$ python -q
>>> import numpy as np
>>> import numpy.linalg as la
>>> np.set_printoptions(suppress=True, linewidth=160)
>>> rd = lambda a: np.round(a, 1) + 0
>>> u = np.array([0, 1, 1, 0])
>>> r1 = np.array([-5, -5, 5, -4, 5, 4, -1, 3, 0, -4, 4, 2])
>>> F = np.outer(u, r1)
>>> F
array([[ 0,  0,  0,  0,  0,  0,  0,  0,  0,  0,  0,  0],
       [-5, -5,  5, -4,  5,  4, -1,  3,  0, -4,  4,  2],
       [-5, -5,  5, -4,  5,  4, -1,  3,  0, -4,  4,  2],
       [ 0,  0,  0,  0,  0,  0,  0,  0,  0,  0,  0,  0]])
>>> np.abs(np.diag(la.qr(F)[1])) > 1e-9
array([ True, False, False, False])
>>> la.matrix_rank(F, rtol=0.1)
np.int64(1)
>>> rk = la.matrix_rank(F)
>>> rk
np.int64(1)
>>> ns = la.svd(F)[2][rk:].T
>>> np.allclose(F @ ns, 0)
True
>>> [int(la.matrix_rank(F[:, :j + 1])) for j in range(12)]
[1, 1, 1, 1, 1, 1, 1, 1, 1, 1, 1, 1]
>>> rd(ns @ ns.T)
array([[ 0.9, -0.1,  0.1, -0.1,  0.1,  0.1,  0. ,  0.1,  0. , -0.1,  0.1,  0.1],
       [-0.1,  0.9,  0.1, -0.1,  0.1,  0.1,  0. ,  0.1,  0. , -0.1,  0.1,  0.1],
       [ 0.1,  0.1,  0.9,  0.1, -0.1, -0.1,  0. , -0.1,  0. ,  0.1, -0.1, -0.1],
       [-0.1, -0.1,  0.1,  0.9,  0.1,  0.1,  0. ,  0.1,  0. , -0.1,  0.1,  0. ],
       [ 0.1,  0.1, -0.1,  0.1,  0.9, -0.1,  0. , -0.1,  0. ,  0.1, -0.1, -0.1],
       [ 0.1,  0.1, -0.1,  0.1, -0.1,  0.9,  0. , -0.1,  0. ,  0.1, -0.1,  0. ],
       [ 0. ,  0. ,  0. ,  0. ,  0. ,  0. ,  1. ,  0. ,  0. ,  0. ,  0. ,  0. ],
       [ 0.1,  0.1, -0.1,  0.1, -0.1, -0.1,  0. ,  0.9,  0. ,  0.1, -0.1,  0. ],
       [ 0. ,  0. ,  0. ,  0. ,  0. ,  0. ,  0. ,  0. ,  1. ,  0. ,  0. ,  0. ],
       [-0.1, -0.1,  0.1, -0.1,  0.1,  0.1,  0. ,  0.1,  0. ,  0.9,  0.1,  0. ],
       [ 0.1,  0.1, -0.1,  0.1, -0.1, -0.1,  0. , -0.1,  0. ,  0.1,  0.9,  0. ],
       [ 0.1,  0.1, -0.1,  0. , -0.1,  0. ,  0. ,  0. ,  0. ,  0. ,  0. ,  1. ]])
>>> la.matrix_rank(F.T @ F), la.matrix_rank(F @ F.T)
(np.int64(1), np.int64(1))
